$ python3 -q
>>> import numpy as np
>>> np.set_printoptions(precision=3, suppress=True, linewidth=100)
>>> J = np.load("run15.npy")
>>> J
array([[1, 3, 0, 1, 2, 0, 0, 1, 3],
       [0, 3, 1, 2, 3, 1, 0, 3, 0],
       [0, 0, 1, 0, 3, 3, 0, 2, 1],
       [0, 0, 0, 1, 2, 2, 2, 2, 1],
       [0, 0, 0, 0, 2, 1, 1, 0, 0],
       [0, 0, 0, 0, 0, 2, 3, 3, 1],
       [0, 0, 0, 0, 0, 0, 2, 1, 0],
       [0, 0, 0, 0, 0, 0, 0, 0, 0],
       [0, 0, 0, 0, 0, 0, 0, 0, 1]])
>>> left, sv, Vh = np.linalg.svd(J)
>>> np.argmax(sv[:-1] / (sv[1:] + 1e-6)) + 1
np.int64(8)
>>> other = left[:, :8] @ np.diag(sv[:8]) @ Vh[:8]
>>> np.linalg.matrix_rank(J, rtol=0.05)
np.int64(6)
>>> other.round(3) + 0
array([[1., 3., 0., 1., 2., 0., 0., 1., 3.],
       [0., 3., 1., 2., 3., 1., 0., 3., 0.],
       [0., 0., 1., 0., 3., 3., 0., 2., 1.],
       [0., 0., 0., 1., 2., 2., 2., 2., 1.],
       [0., 0., 0., 0., 2., 1., 1., 0., 0.],
       [0., 0., 0., 0., 0., 2., 3., 3., 1.],
       [0., 0., 0., 0., 0., 0., 2., 1., 0.],
       [0., 0., 0., 0., 0., 0., 0., 0., 0.],
       [0., 0., 0., 0., 0., 0., 0., 0., 1.]])
>>> rng = np.random.default_rng(942)
>>> other = J + rng.integers(-2, 3, (9, 8)) @ rng.integers(-2, 3, (8, 9))
>>> other
array([[  6,  14,  -3,   2,  -6,   1,   8,  -3,  -2],
       [ -2,   4, -10,   5,  -1,  -3,  -4,   2,   5],
       [ -1,  11, -10,   5,  -2,  -9,  -3,  -6,  -1],
       [ -5,   8,   3,   7,  -5,   1,  12,  -8, -14],
       [  2,   6, -10,  -6,  -4,   1,   3,   0,   0],
       [ -8,  -4,  -7,  -2,  -2,   3,   7,  -1,  -3],
       [  2, -10,   1,  -7,   5,   3,  -3,  13,   7],
       [ -4,   9,   0,  10,  -4,  -4,   5, -12,  -9],
       [  3,  -1,   1,  -8,   7,  -3,   0,   3,  -1]])
>>> np.abs(other - J).sum(axis=1)
array([46, 35, 58, 65, 32, 36, 52, 57, 28])
>>> other - J
array([[  5,  11,  -3,   1,  -8,   1,   8,  -4,  -5],
       [ -2,   1, -11,   3,  -4,  -4,  -4,  -1,   5],
       [ -1,  11, -11,   5,  -5, -12,  -3,  -8,  -2],
       [ -5,   8,   3,   6,  -7,  -1,  10, -10, -15],
       [  2,   6, -10,  -6,  -6,   0,   2,   0,   0],
       [ -8,  -4,  -7,  -2,  -2,   1,   4,  -4,  -4],
       [  2, -10,   1,  -7,   5,   3,  -5,  12,   7],
       [ -4,   9,   0,  10,  -4,  -4,   5, -12,  -9],
       [  3,  -1,   1,  -8,   7,  -3,   0,   3,  -2]])
>>> np.round(np.linalg.svd(other - J, compute_uv=False), 3) + 0
array([43.45 , 24.073, 16.387, 14.389, 11.278,  3.854,  2.271,  0.87 ,  0.   ])
>>> np.linalg.lstsq(J[:-1].T, J[-1])[2]
np.int32(7)
>>> np.round(np.trace(np.linalg.pinv(J) @ J), 3)
np.float64(8.0)
>>> np.unique(J.round(6), axis=0).shape
(9, 9)
>>> np.round(J @ np.linalg.pinv(J) @ J, 3) + 0
array([[1., 3., 0., 1., 2., 0., 0., 1., 3.],
       [0., 3., 1., 2., 3., 1., 0., 3., 0.],
       [0., 0., 1., 0., 3., 3., 0., 2., 1.],
       [0., 0., 0., 1., 2., 2., 2., 2., 1.],
       [0., 0., 0., 0., 2., 1., 1., 0., 0.],
       [0., 0., 0., 0., 0., 2., 3., 3., 1.],
       [0., 0., 0., 0., 0., 0., 2., 1., 0.],
       [0., 0., 0., 0., 0., 0., 0., 0., 0.],
       [0., 0., 0., 0., 0., 0., 0., 0., 1.]])
>>> np.abs(np.diag(np.linalg.qr(J)[1])) > 1e-9
array([ True,  True,  True,  True,  True,  True,  True, False,  True])
